>>> import numpy as np
>>> np.set_printoptions(precision=3, suppress=True, linewidth=100, sign=" ")
>>> M = np.array([[-2, -1, 1, -2, -2, -2],
...     [1, 2, 0, 1, -1, 2],
...     [1, -2, -1, 0, -1, -1],
...     [2, 2, -1, 2, 0, 2],
...     [0, 2, -1, -2, 0, 1],
...     [0, 2, 0, 2, 2, 0],
...     [-1, 2, 2, 0, 2, -2],
...     [2, 7, 1, 2, -6, 6]])
>>> q, r_ = np.linalg.qr(M)
>>> np.abs(np.diag(r_))
array([ 3.873,  7.239,  1.895,  2.653,  4.574,  1.845])
>>> np.allclose(r_.T @ r_, M.T @ M)
True
>>> np.round(q.T @ q, 3) + 0
array([[ 1.,  0.,  0.,  0.,  0.,  0.],
       [ 0.,  1.,  0.,  0.,  0.,  0.],
       [ 0.,  0.,  1.,  0.,  0.,  0.],
       [ 0.,  0.,  0.,  1.,  0.,  0.],
       [ 0.,  0.,  0.,  0.,  1.,  0.],
       [ 0.,  0.,  0.,  0.,  0.,  1.]])
>>> q.shape, r_.shape
((8, 6), (6, 6))
>>> M2 = M[0, 0] * M[1:] - np.outer(M[1:, 0], M[0])
>>> M2
array([[  0,  -3,  -1,   0,   4,  -2],
       [  0,   5,   1,   2,   4,   4],
       [  0,  -2,   0,   0,   4,   0],
       [  0,  -4,   2,   4,   0,  -2],
       [  0,  -4,   0,  -4,  -4,   0],
       [  0,  -5,  -3,  -2,  -6,   2],
       [  0, -12,  -4,   0,  16,  -8]])
>>> M[:, 0] / M[0, 0]
array([ 1. , -0.5, -0.5, -1. , -0. , -0. ,  0.5, -1. ])
>>> np.linalg.matrix_rank(M2), np.linalg.matrix_rank(M)
(np.int64(5), np.int64(6))
>>> M2 = np.c_[M[:, :4] @ np.array([[0, 1, 2, 0], [0, 1, 2, 2], [2, 0, 2, 1], [1, 3, 0, 0]]), np.array([4, -9, 6, -1, -7, 6, -8, -3])]
>>> M2
array([[ 0, -9, -4, -1,  4],
       [ 1,  6,  6,  4, -9],
       [-2, -1, -4, -5,  6],
       [ 0, 10,  6,  3, -1],
       [-4, -4,  2,  3, -7],
       [ 2,  8,  4,  4,  6],
       [ 4,  1,  6,  6, -8],
       [ 4, 15, 20, 15, -3]])
>>> np.round(np.linalg.norm(M2 - M @ np.linalg.lstsq(M, M2)[0], axis=0), 3) + 0
array([ 0.   ,  0.   ,  0.   ,  0.   ,  6.974])
>>> m1 = np.loadtxt("x.csv", delimiter=",")
>>> m1
array([[  0.,   0.,  54.,   0.,  44.,   0.],
       [ 28.,   0.,  19.,   0.,  15.,   0.],
       [  9.,  18.,   0.,  33.,   0.,  23.],
       [  0.,   0.,   0.,   0.,  34.,   0.],
       [  5.,   0.,   0.,   0.,   5.,   0.],
       [  0.,   0.,  36.,  11.,  32.,  22.],
       [  0.,  26.,   0.,   3.,   2.,  18.],
       [  5.,  47.,  19.,  19.,   0.,  10.],
       [ 24.,   0.,  30.,   1.,  22.,   0.],
       [ 20.,  14.,   0.,  14.,   0.,   0.],
       [ 15.,   0.,   9.,  28.,   0.,  17.],
       [ 44.,   0.,  11.,  34.,   0.,   2.],
       [ 25.,   0.,  25.,   0.,   8.,   0.],
       [ 12.,  21.,   0.,   0.,   0.,   0.],
       [  0.,  22.,  19.,  16.,   3.,  20.],
       [ 18.,   0.,   0.,   8.,  19.,   1.],
       [  3.,  18.,   0.,   0.,   0.,   0.],
       [ 10.,  16.,   0.,  27.,   0.,  17.],
       [ 29.,   0.,   0.,  27.,   0.,   6.],
       [  7.,   0.,  53.,   5.,  40.,   7.],
       [  0.,   0.,   0.,   0.,  28.,   0.],
       [ 43.,   0.,   3.,  22.,   0.,   0.],
       [  0.,  20.,   5.,   0.,  19.,   0.],
       [ 31.,   0.,   5.,   0.,   0.,   0.],
       [  1.,  46.,  12.,   0.,   0.,   0.],
       [ 26.,   0.,   0.,  10.,  17.,   0.],
       [  0.,   0.,   0.,   0.,  22.,   8.],
       [  4.,  49.,   0.,  11.,   0.,   3.],
       [  0.,  10.,   0.,   0.,  20.,   0.],
       [ 37.,   0.,  30.,   4.,   0.,   0.],
       [  0.,   0.,   0.,   2.,  19.,   8.]])
>>> P = m1 @ np.linalg.solve(m1.T @ m1, m1.T)
>>> np.round(P @ m1[:, 4], 3) + 0
array([ 44.,  15.,   0.,  34.,   5.,  32.,   2.,   0.,  22.,   0.,   0.,   0.,   8.,   0.,   3.,
        19.,   0.,   0.,   0.,  40.,  28.,   0.,  19.,   0.,   0.,  17.,  22.,   0.,  20.,   0.,
        19.])
>>> np.round(np.linalg.eigvalsh(P), 3) + 0
array([ 0.,  0.,  0.,  0.,  0.,  0.,  0.,  0.,  0.,  0.,  0.,  0.,  0.,  0.,  0.,  0.,  0.,  0.,
        0.,  0.,  0.,  0.,  0.,  0.,  0.,  1.,  1.,  1.,  1.,  1.,  1.])
>>> np.trace(P)
np.float64(6.0)
>>> t3 = np.stack([m1, -3 * m1, m1[::-1]])
>>> np.linalg.matrix_rank(t3.reshape(3, -1))
np.int64(2)
>>> np.einsum("bij,cij->bc", t3, t3)
array([[  50331., -150993.,   19190.],
       [-150993.,  452979.,  -57570.],
       [  19190.,  -57570.,   50331.]])
>>> (t3 @ m1.T).shape
(3, 31, 31)
>>> W0 = np.load("a.npy")
>>> W0
array([[ 0.3,  1.3,  1.6,  1. , -0.1],
       [ 0.1,  0.1,  0.4, -0.6,  0.1],
       [ 0. , -1.3,  0.4,  0.4, -1.2],
       [ 1.2, -1.6,  0.6,  0.1, -0.2]])
>>> u, r1 = W0[3], W0[2]
>>> u @ u
np.float64(4.41)
>>> pr = (u @ r1) / (u @ u) * u
>>> pr
array([ 0.707, -0.943,  0.354,  0.059, -0.118])
>>> np.round((r1 - pr) @ u, 3)
np.float64(0.0)
>>> r1 - pr
array([-0.707, -0.357,  0.046,  0.341, -1.082])
>>> round(np.linalg.norm(u + r1) ** 2 + np.linalg.norm(u - r1) ** 2, 3)
np.float64(15.72)
>>> left, s, vt = np.linalg.svd(W0, full_matrices=False)
>>> s / s[0]
array([ 1.   ,  0.839,  0.449,  0.244])
>>> left.shape, s.shape, vt.shape
((4, 4), (4,), (4, 5))
>>> s
array([ 2.646,  2.221,  1.188,  0.645])
>>> np.allclose(left * s @ vt, W0)
True
>>> np.round(left.T @ W0 @ vt.T, 3) + 0
array([[ 2.646,  0.   ,  0.   ,  0.   ],
       [ 0.   ,  2.221,  0.   ,  0.   ],
       [ 0.   ,  0.   ,  1.188,  0.   ],
       [ 0.   ,  0.   ,  0.   ,  0.645]])
>>> M2 = np.array([[0, -3, 3], [-3, 2, 1], [-2, -3, -2], [-3, -2, 0], [-1, 1, -1]])
>>> np.round(np.einsum("ik,kj->ji", W0, M2), 3) + 0
array([[-10. ,   0.6,   3.1,   3.5],
       [ -5.2,   0. ,  -5.8,  -9. ],
       [ -0.9,  -0.5,  -0.9,   1. ]])
>>> np.round(W0 @ M2, 3) + 0
array([[-10. ,  -5.2,  -0.9],
       [  0.6,   0. ,  -0.5],
       [  3.1,  -5.8,  -0.9],
       [  3.5,  -9. ,   1. ]])
>>> np.vstack([W0, M2.T]).shape
(7, 5)
>>> w1 = np.array([[1, 2, 2], [2, 1, 0], [2, 0, 1], [-1, 1, -1], [3, -1, 0]])
>>> b = np.array([0, 2, -1])
>>> hid = np.maximum(W0 @ w1 + b, 0)
>>> (hid > 0).mean(axis=0)
array([ 0.5 ,  1.  ,  0.75])
>>> np.linalg.matrix_rank(hid)
np.int64(3)
>>> cent = np.array([[0, 4, 6], [9, 0, 7], [4, 7, 9]])
>>> (hid @ cent).round(6).argmax(axis=1)
array([ 2,  2,  0,  2])
>>> G = W0.T @ W0
>>> np.linalg.matrix_rank(G)
np.int64(4)
>>> np.allclose(G, G.T)
True
>>> np.round(np.linalg.eigvalsh(G)[::-1], 3) + 0
array([ 7.   ,  4.933,  1.411,  0.416,  0.   ])
>>> np.trace(G), (W0 ** 2).sum()
(np.float64(13.76), np.float64(13.76))
>>> J = np.load("block1.npy")
>>> J
array([[  1,  -3,   9, -27],
       [  1,  -2,   4,  -8],
       [  1,  -1,   1,  -1],
       [  1,   0,   0,   0],
       [  1,   1,   1,   1],
       [  1,   2,   4,   8]])
>>> vec = np.array([0, 0, -1, -2])
>>> h1 = np.maximum(J @ vec, 0)
>>> np.maximum(J @ (3 * vec), 0)
array([ 135,   36,    3,    0,    0,    0])
>>> np.maximum(J @ vec, 0) - np.maximum(-J @ vec, 0)
array([ 45,  12,   1,   0,  -3, -20])
>>> J * (h1 > 1e-9)[:, None]
array([[  1,  -3,   9, -27],
       [  1,  -2,   4,  -8],
       [  1,  -1,   1,  -1],
       [  0,   0,   0,   0],
       [  0,   0,   0,   0],
       [  0,   0,   0,   0]])
>>> h1
array([ 45,  12,   1,   0,   0,   0])
>>> np.tanh(J @ vec)
array([ 1.   ,  1.   ,  0.762,  0.   , -0.995, -1.   ])
>>> vec = np.array([7, 4, 4, 3])
>>> target = J @ vec
>>> b, lr = np.zeros(4), 1 / np.linalg.norm(J, 2) ** 2
>>> for i in range(150):
...     b -= lr * J.T @ (J @ b - target)
...     if i % 50 == 0: print(i, round(np.linalg.norm(J @ b - target), 3))
... 
0 45.005
50 8.321
100 6.861
>>> round(np.linalg.cond(J), 3)
np.float64(23.637)
>>> b
array([ 2.969,  1.839,  5.299,  3.531])
>>> F = np.loadtxt("test5.csv", delimiter=",")
>>> F
array([[  0.2,  -0.1,  -1.3,  -1. ,   2.1,  -0.8],
       [ -1.2,  -2.1,  -1.4,   7. ,   1.8,  -0.4],
       [ -0.7,   1.2,   0.2,   0. ,  -0.3,  -0.4],
       [  1. ,   0.7,   0.2,  12. ,   0.7,   2.3],
       [ -0.7,  -1.2,  -0.4, -13. ,  -1.8,  -1.4],
       [  1.3,  -1.2,  -0.5,   5. ,   0.4,   0.4],
       [ -0.1,   0.5,  -0.5, -14. ,   0.3,   0. ]])
>>> M2 = np.c_[F[:, :3] @ np.array([[2, 0, -3], [-5, -3, -1], [-1, 3, 4]]), np.array([-2, -2, 1, -5, 5, 0, 3])]
>>> M2
array([[ 2.2, -3.6, -5.7, -2. ],
       [ 9.5,  2.1,  0.1, -2. ],
       [-7.6, -3. ,  1.7,  1. ],
       [-1.7, -1.5, -2.9, -5. ],
       [ 5. ,  2.4,  1.7,  5. ],
       [ 9.1,  2.1, -4.7,  0. ],
       [-2.2, -3. , -2.2,  3. ]])
>>> np.linalg.norm(np.linalg.qr(F)[0].T @ M2, axis=0) ** 2 / ((M2 ** 2).sum(axis=0) + 1e-12)
array([ 1.   ,  1.   ,  1.   ,  0.948])
>>> np.round(np.linalg.lstsq(F, M2[:, 0])[0], 3) + 0
array([ 2., -5., -1.,  0.,  0.,  0.])
>>> P = F @ np.linalg.solve(F.T @ F, F.T)
>>> P @ F[:, 1]
array([-0.1, -2.1,  1.2,  0.7, -1.2, -1.2,  0.5])
>>> np.linalg.matrix_rank(np.eye(7) - P)
np.int64(1)
>>> round(np.trace(P), 3)
np.float64(6.0)
>>> np.diag(P)
array([ 0.866,  0.979,  0.745,  0.912,  0.907,  0.697,  0.894])
>>> q, V = np.linalg.qr(J[:, :3])[0], np.linalg.qr(J[:, 3:])[0]
>>> s = np.linalg.svd(q.T @ V, compute_uv=False)
>>> np.round(np.linalg.norm(q @ q.T - V @ V.T, 2), 3)
np.float64(1.0)
>>> rng = np.random.default_rng(576)
>>> M2 = F + rng.integers(-2, 3, (7, 1)) @ rng.integers(-2, 3, (1, 6))
>>> M2
array([[  4.2,  -4.1,   0.7,  -3. ,  -1.9,   3.2],
       [ -5.2,   1.9,  -3.4,   9. ,   5.8,  -4.4],
       [ -4.7,   5.2,  -1.8,   2. ,   3.7,  -4.4],
       [ -3. ,   4.7,  -1.8,  14. ,   4.7,  -1.7],
       [ -4.7,   2.8,  -2.4, -11. ,   2.2,  -5.4],
       [ -2.7,   2.8,  -2.5,   7. ,   4.4,  -3.6],
       [ -2.1,   2.5,  -1.5, -13. ,   2.3,  -2. ]])
>>> np.round(np.linalg.svd(M2 - F, compute_uv=False), 3) + 0
array([ 21.213,   0.   ,   0.   ,   0.   ,   0.   ,   0.   ])
>>> np.linalg.matrix_rank(M2 - F, tol=1e-8)
np.int64(1)
>>> data = np.load("sample14.npy")
>>> data
array([[  0,   0,   0,   0,   0,   0],
       [  6, -10,   4,  -6,   8,  -6],
       [  3,  -5,   2,  -3,   4,  -3],
       [ 12, -20,   8, -12,  16, -12],
       [  9, -15,   6,  -9,  12,  -9],
       [  9, -15,   6,  -9,  12,  -9],
       [  6, -10,   4,  -6,   8,  -6]])
>>> left, s, vt = np.linalg.svd(data)
>>> V = vt[:(s > 1e-8).sum()]
>>> vec = data[5] + -3 * data[3] + rng.integers(2) * np.eye(6)[0]
>>> vec
array([-27.,  45., -18.,  27., -36.,  27.])
>>> np.allclose(V.T @ V @ vec, vec)
True
>>> V.T @ V
array([[ 0.125, -0.208,  0.083, -0.125,  0.167, -0.125],
       [-0.208,  0.347, -0.139,  0.208, -0.278,  0.208],
       [ 0.083, -0.139,  0.056, -0.083,  0.111, -0.083],
       [-0.125,  0.208, -0.083,  0.125, -0.167,  0.125],
       [ 0.167, -0.278,  0.111, -0.167,  0.222, -0.167],
       [-0.125,  0.208, -0.083,  0.125, -0.167,  0.125]])
>>> M2 = np.array([[0, -1], [4, -1], [-4, -2], [0, 3], [5, -3], [-2, 0]])
>>> np.vstack([data, M2.T]).shape
(9, 6)
>>> np.linalg.matrix_rank(np.vstack([data, M2.T]))
np.int64(3)
>>> np.einsum("ik,kj->ij", data, M2)
array([[  0,   0],
       [ -4, -46],
       [ -2, -23],
       [ -8, -92],
       [ -6, -69],
       [ -6, -69],
       [ -4, -46]])
>>> np.linalg.matrix_rank(data @ M2)
np.int64(1)
>>> np.argsort(-np.linalg.norm(data, axis=0).round(6), kind="stable")[:3]
array([ 1,  4,  0])
>>> np.round(np.linalg.norm(data, 2) / np.linalg.norm(data), 3)
np.float64(1.0)
>>> u = np.array([-2, -5])
>>> np.polyval(u, data[5])
array([-23,  25, -17,  13, -29,  13])
>>> np.correlate(data[5], data[2], "full")
array([ -27,   81, -105,  114, -165,  216, -165,  114, -105,   81,  -27])
>>> np.convolve(data[5], u)
array([-18, -15,  63, -12,  21, -42,  45])
>>> X = np.loadtxt("w.csv", delimiter=",")
>>> X
array([[-2.236, -4.472],
       [-4.472,  2.236]])
>>> vals, V = np.linalg.eigh(X)
>>> np.round(V.T @ X @ V, 3) + 0
array([[-5.,  0.],
       [ 0.,  5.]])
>>> np.unique(vals.round(6) + 0, return_counts=True)[1]
array([ 1,  1])
>>> np.round(V.T @ V, 3) + 0
array([[ 1.,  0.],
       [ 0.,  1.]])
>>> np.abs(V[:, -1])
array([ 0.526,  0.851])
